$ python3 -q
>>> import numpy as np
>>> from numpy import linalg as LA
>>> np.set_printoptions(precision=3, suppress=True, linewidth=140)
>>> W0 = np.load("block7.npy")
>>> print(W0)
[[2 0 0 0 0]
 [0 1 0 0 0]
 [0 0 9 0 0]
 [0 0 0 1 0]
 [0 0 0 0 5]]
>>> other = W0 / np.sqrt((W0 ** 2).mean(axis=1, keepdims=True))
>>> print(W0 - W0.mean(axis=1, keepdims=True))
[[ 1.6 -0.4 -0.4 -0.4 -0.4]
 [-0.2  0.8 -0.2 -0.2 -0.2]
 [-1.8 -1.8  7.2 -1.8 -1.8]
 [-0.2 -0.2 -0.2  0.8 -0.2]
 [-1.  -1.  -1.  -1.   4. ]]
>>> print(other[0])
[2.236 0.    0.    0.    0.   ]
>>> hat = np.triu(np.array([[-1, -5, 3, -4, 1],
...     [-3, 3, -1, -2, -3],
...     [4, -4, 5, 3, 4],
...     [1, -5, 4, 4, 4],
...     [1, 3, 5, 4, 4]]), 1) + np.eye(5)
>>> other = hat @ W0 @ LA.inv(hat)
>>> print(np.poly(other))
[   1.  -18.  106. -252.  253.  -90.]
>>> print(np.trace(other), np.trace(W0))
18.0 18
>>> vals, vecs = LA.eig(W0)
>>> print(np.sort(LA.eigvals(W0.T)))
[1. 1. 2. 5. 9.]
>>> mat = np.loadtxt("data.csv", delimiter=",")
>>> print(mat)
[[ 0. -1. -1. -3. -3. -1.  0.]
 [ 0.  0.  1. -2.  0. -2.  3.]
 [ 0.  0.  0. -3.  3. -1.  0.]
 [ 0.  0.  0.  0.  1. -3. -3.]
 [ 0.  0.  0.  0.  0. -1. -2.]
 [ 0.  0.  0.  0.  0.  0.  3.]
 [ 0.  0.  0.  0.  0.  0.  0.]]
>>> print(LA.matrix_rank(mat - mat[0, 0] * np.eye(7)))
6
>>> blk = np.stack([mat, -2 * mat, mat[::-1]])
>>> print(LA.norm(blk, axis=(1, 2)))
[ 9.539 19.079  9.539]
>>> print(blk.shape)
(3, 7, 7)
>>> print((blk @ mat.T).shape)
(3, 7, 7)
>>> print(blk.sum(axis=0))
[[ 0.  1.  1.  3.  3.  1.  0.]
 [ 0.  0. -1.  2.  0.  2.  0.]
 [ 0.  0.  0.  3. -3.  0. -2.]
 [ 0.  0.  0.  0.  0.  0.  0.]
 [ 0.  0.  0. -3.  3.  0.  2.]
 [ 0.  0.  1. -2.  0. -2.  0.]
 [ 0. -1. -1. -3. -3. -1.  0.]]
>>> print(LA.matrix_rank(blk))
[6 6 6]
>>> print(np.einsum("bij,cij->bc", blk, blk))
[[  91. -182.   39.]
 [-182.  364.  -78.]
 [  39.  -78.   91.]]
>>> th = np.radians(12)
>>> r_ = np.eye(7)
>>> r_[6, 6] = r_[4, 4] = np.cos(th)
>>> r_[6, 4], r_[4, 6] = -np.sin(th), np.sin(th)
>>> print(r_)
[[ 1.     0.     0.     0.     0.     0.     0.   ]
 [ 0.     1.     0.     0.     0.     0.     0.   ]
 [ 0.     0.     1.     0.     0.     0.     0.   ]
 [ 0.     0.     0.     1.     0.     0.     0.   ]
 [ 0.     0.     0.     0.     0.978  0.     0.208]
 [ 0.     0.     0.     0.     0.     1.     0.   ]
 [ 0.     0.     0.     0.    -0.208  0.     0.978]]
>>> other = mat @ r_.T
>>> print(np.abs(other - mat).max(axis=0))
[0.    0.    0.    0.    0.646 0.    0.624]
>>> print(LA.svd(mat, compute_uv=False), LA.svd(other, compute_uv=False))
[5.889 5.447 4.406 2.586 0.74  0.033 0.   ] [5.889 5.447 4.406 2.586 0.74  0.033 0.   ]
>>> print(np.allclose(mat[:-1].T @ LA.lstsq(mat[:-1].T, mat[-1])[0], mat[-1]))
True
>>> print(np.abs(np.diag(LA.qr(mat)[1])) > 1e-9)
[False False False False False False False]
>>> print(np.round(np.trace(LA.pinv(mat) @ mat), 3))
6.0
>>> print(LA.lstsq(mat[:-1].T, mat[-1])[2])
6
>>> J = -1 * np.eye(7) + np.eye(7, k=1)
>>> print(J)
[[-1.  1.  0.  0.  0.  0.  0.]
 [ 0. -1.  1.  0.  0.  0.  0.]
 [ 0.  0. -1.  1.  0.  0.  0.]
 [ 0.  0.  0. -1.  1.  0.  0.]
 [ 0.  0.  0.  0. -1.  1.  0.]
 [ 0.  0.  0.  0.  0. -1.  1.]
 [ 0.  0.  0.  0.  0.  0. -1.]]
>>> vec = np.array([-2, 1, 2, -1, 0, -2, 3])
>>> rhs = J @ vec
>>> c, lr = np.zeros(7), 1 / LA.norm(J, 2) ** 2
>>> for i in range(15):
...     c -= lr * J.T @ (J @ c - rhs)
...     if i % 5 == 0: print(i, round(LA.norm(J @ c - rhs), 3))
... 
0 2.642
5 0.207
10 0.071
>>> print(np.round(LA.cond(J), 3))
9.358
